$ python -q
>>> import numpy as np
>>> from numpy import linalg as LA
>>> np.set_printoptions(precision=2, suppress=True, linewidth=140, sign=" ")
>>> K = np.load("test14.npy")
>>> K
array([[ 0, -3,  2, -1],
       [ 0, -3,  2, -1],
       [ 2,  0, -3, -3]])
>>> # row 1 repeats row 0
>>> np.allclose(K[:-1].T @ LA.lstsq(K[:-1].T, K[-1])[0], K[-1])
False
>>> np.unique(K.round(6), axis=0).shape
(2, 4)
>>> LA.lstsq(K[:-1].T, K[-1])[2]
np.int32(1)
>>> try:
...     LA.inv(K)
... except LA.LinAlgError as e:
...     print("failed:", e)
... 
failed: Last 2 dimensions of the array must be square
>>> print(np.abs(np.diag(LA.qr(K)[1])) > 1e-9)
[ True  True False]
>>> left, s, Vt = LA.svd(K)
>>> evecs = Vt[:(s > 1e-8).sum()]
>>> rng = np.random.default_rng(99)
>>> vec = K[2] + 4 * K[0] + rng.integers(2) * np.eye(4)[0]
>>> vec
array([  3., -12.,   5.,  -7.])
>>> LA.matrix_rank(np.vstack([K, vec]))
np.int64(3)
>>> np.allclose(evecs.T @ evecs @ vec, vec)
False
>>> A = np.load("mat.npy")
>>> print(A)
[[ -9.69 -42.26  17.6 ]
 [-11.05 -41.95  19.29]
 [ -9.78 -41.88  20.06]
 [ -9.52 -43.81  20.35]
 [ -7.39  -3.95  25.35]
 [-10.18 -41.54  19.03]
 [-10.35 -42.48  19.83]
 [ -8.33  -3.49  25.88]
 [-10.   -40.85  21.1 ]
 [ -7.78  -4.67  27.3 ]
 [ -8.21  -5.75  26.66]
 [ -8.14 -41.17  20.06]
 [-11.81 -42.13  20.83]
 [ -8.83  -5.29  26.42]
 [-10.57 -44.43  19.45]
 [-11.76 -41.75  19.67]
 [ -6.75  -2.44  25.05]
 [ -7.43  -4.01  25.24]
 [ -9.75 -42.04  20.2 ]
 [ -9.73 -41.78  18.83]
 [ -8.77  -4.56  24.35]
 [-10.89 -42.01  20.17]
 [-11.1  -42.7   19.8 ]
 [ -7.82  -5.85  26.19]
 [ -9.84  -3.49  26.7 ]
 [ -9.39  -1.43  25.58]]
>>> hat = A @ LA.solve(A.T @ A, A.T)
>>> np.allclose(hat @ hat, hat)
True
>>> np.diag(hat)
array([ 0.07,  0.11,  0.08,  0.13,  0.11,  0.07,  0.07,  0.09,  0.08,  0.14,  0.1 ,  0.28,  0.13,  0.1 ,  0.08,  0.18,  0.14,  0.1 ,  0.09,
        0.07,  0.12,  0.08,  0.09,  0.11,  0.19,  0.21])
